$ python3 -q
>>> import numpy as np
>>> import numpy.linalg as la
>>> np.set_printoptions(precision=2, suppress=True, linewidth=120)
>>> X = np.array([[2, 2, 2], [2, 4, 4], [2, 4, 6]])
>>> q = X.astype(float).copy()
>>> for j in range(3):
...     q[:, j] -= q[:, :j] @ (q[:, :j].T @ q[:, j])
...     q[:, j] /= la.norm(q[:, j])
... 
>>> np.round(q.T @ q, 2) + 0
array([[1., 0., 0.],
       [0., 1., 0.],
       [0., 0., 1.]])
>>> W1 = np.array([[0, 2, 1, 1], [0, 0, 2, 3], [2, 0, 0, 3]])
>>> c = np.array([2, 3, -1, -2])
>>> act = np.maximum(X @ W1 + c, 0)
>>> la.matrix_rank(act)
np.int64(3)
>>> act
array([[ 6,  7,  5, 12],
       [10,  7,  9, 24],
       [14,  7,  9, 30]])
>>> (act > 0).astype(int)
array([[1, 1, 1, 1],
       [1, 1, 1, 1],
       [1, 1, 1, 1]])
>>> W2 = np.array([[-1, 9], [1, 0], [7, -9], [-3, -5]])
>>> act @ W2
array([[   0,  -51],
       [ -12, -111],
       [ -34, -105]])
>>> W1 @ W2
array([[  6, -14],
       [  5, -33],
       [-11,   3]])
>>> (act @ W2).round(6).argmax(axis=1)
array([0, 0, 0])
>>> rng = np.random.default_rng(11)
>>> lab = rng.permutation(3)
>>> lab
array([1, 0, 2])
>>> other = X[lab][:, lab]
>>> np.diag(other)
array([4, 2, 6])
>>> other
array([[4, 2, 4],
       [2, 2, 2],
       [4, 2, 6]])
>>> np.sort(np.abs(la.eigvals(other)))
array([ 0.62,  1.29, 10.1 ])
>>> x = np.array([2, 2, 5])
>>> h = np.maximum(other @ x, 0)
>>> other.T @ h
array([332, 184, 416])
>>> np.maximum(other @ x, 0) - np.maximum(-other @ x, 0)
array([32, 18, 42])
>>> x = np.ones(3)
>>> for _ in range(5):
...     x = X @ x
...     x /= la.norm(x)
...     print(round(x @ X @ x, 2))
... 
10.09
10.1
10.1
10.1
10.1
>>> x
array([0.33, 0.59, 0.74])
>>> np.round(la.eigvalsh(X)[-1], 2)
np.float64(10.1)
>>> arr = np.loadtxt("run8.csv", delimiter=",")
>>> arr
array([[ 1., -1.,  1., -1.,  1., -1.,  1., -1.],
       [ 1.,  1.,  1.,  1.,  1.,  1.,  1.,  1.],
       [ 1., -1., -1.,  1., -1.,  1.,  1., -1.],
       [ 1.,  1.,  1.,  1., -1., -1., -1., -1.],
       [ 1., -1., -1.,  1.,  1., -1., -1.,  1.],
       [ 1.,  1., -1., -1., -1., -1.,  1.,  1.]])
>>> u = np.array([3, 0])
>>> np.convolve(arr[0], u)
array([ 3., -3.,  3., -3.,  3., -3.,  3., -3.,  0.])
>>> np.array([np.convolve(row, u, "same") for row in arr])
array([[ 3., -3.,  3., -3.,  3., -3.,  3., -3.],
       [ 3.,  3.,  3.,  3.,  3.,  3.,  3.,  3.],
       [ 3., -3., -3.,  3., -3.,  3.,  3., -3.],
       [ 3.,  3.,  3.,  3., -3., -3., -3., -3.],
       [ 3., -3., -3.,  3.,  3., -3., -3.,  3.],
       [ 3.,  3., -3., -3., -3., -3.,  3.,  3.]])
>>> np.polyval(u, arr[0])
array([ 3., -3.,  3., -3.,  3., -3.,  3., -3.])
>>> np.cross(arr[0, :3], arr[4, :3])
array([2., 2., 0.])
>>> x = np.array([-3, 1, 2, -2, 3, 0, 1, -1])
>>> arr @ x
array([ 5.,  1., -9., -5., -7., -5.])
>>> x @ arr
Traceback (most recent call last):
  File "<python-input-41>", line 1, in <module>
    x @ arr
    ~~^~~~~
ValueError: matmul: Input operand 1 has a mismatch in its core dimension 0, with gufunc signature (n?,k),(k,m?)->(n?,m?) (size 6 is different from 8)
>>> np.einsum("ij,j->i", arr, x)
array([ 5.,  1., -9., -5., -7., -5.])
>>> la.norm(arr @ x) <= la.norm(arr, 2) * la.norm(x) + 1e-9
np.True_
>>> arr @ np.ones(8)
array([0., 8., 0., 0., 0., 0.])
>>> arr.sum(axis=0)
array([ 6.,  0.,  0.,  2.,  0., -2.,  2.,  0.])
>>> la.svd(arr, compute_uv=False)
array([2.83, 2.83, 2.83, 2.83, 2.83, 2.83])
>>> arr - arr[0]
array([[ 0.,  0.,  0.,  0.,  0.,  0.,  0.,  0.],
       [ 0.,  2.,  0.,  2.,  0.,  2.,  0.,  2.],
       [ 0.,  0., -2.,  2., -2.,  2.,  0.,  0.],
       [ 0.,  2.,  0.,  2., -2.,  0., -2.,  0.],
       [ 0.,  0., -2.,  2.,  0.,  0., -2.,  2.],
       [ 0.,  2., -2.,  0., -2.,  0.,  0.,  2.]])
>>> arr[:, 8]
Traceback (most recent call last):
  File "<python-input-48>", line 1, in <module>
    arr[:, 8]
    ~~~^^^^^^
IndexError: index 8 is out of bounds for axis 1 with size 8
>>> arr.sum(axis=1)
array([0., 8., 0., 0., 0., 0.])
>>> np.diff(arr, axis=0)
array([[ 0.,  2.,  0.,  2.,  0.,  2.,  0.,  2.],
       [ 0., -2., -2.,  0., -2.,  0.,  0., -2.],
       [ 0.,  2.,  2.,  0.,  0., -2., -2.,  0.],
       [ 0., -2., -2.,  0.,  2.,  0.,  0.,  2.],
       [ 0.,  2.,  0., -2., -2.,  0.,  2.,  0.]])
>>> la.rank(arr)
Traceback (most recent call last):
  File "<python-input-51>", line 1, in <module>
    la.rank(arr)
    ^^^^^^^
AttributeError: module 'numpy.linalg' has no attribute 'rank'
>>> blk = np.stack([arr, 3 * arr, arr[::-1]])
>>> la.matrix_rank(blk)
array([6, 6, 6])
>>> (blk @ arr.T).shape
(3, 6, 6)
>>> la.matrix_rank(blk.reshape(3, -1))
np.int64(2)
>>> blk.sum(axis=0)
array([[ 5., -3.,  3., -5.,  3., -5.,  5., -3.],
       [ 5.,  3.,  3.,  5.,  5.,  3.,  3.,  5.],
       [ 5., -3., -3.,  5., -5.,  3.,  3., -5.],
       [ 5.,  3.,  3.,  5., -5., -3., -3., -5.],
       [ 5., -3., -3.,  5.,  5., -3., -3.,  5.],
       [ 5.,  3., -3., -5., -3., -5.,  5.,  3.]])
>>> la.norm(blk, axis=(1, 2))
array([ 6.93, 20.78,  6.93])
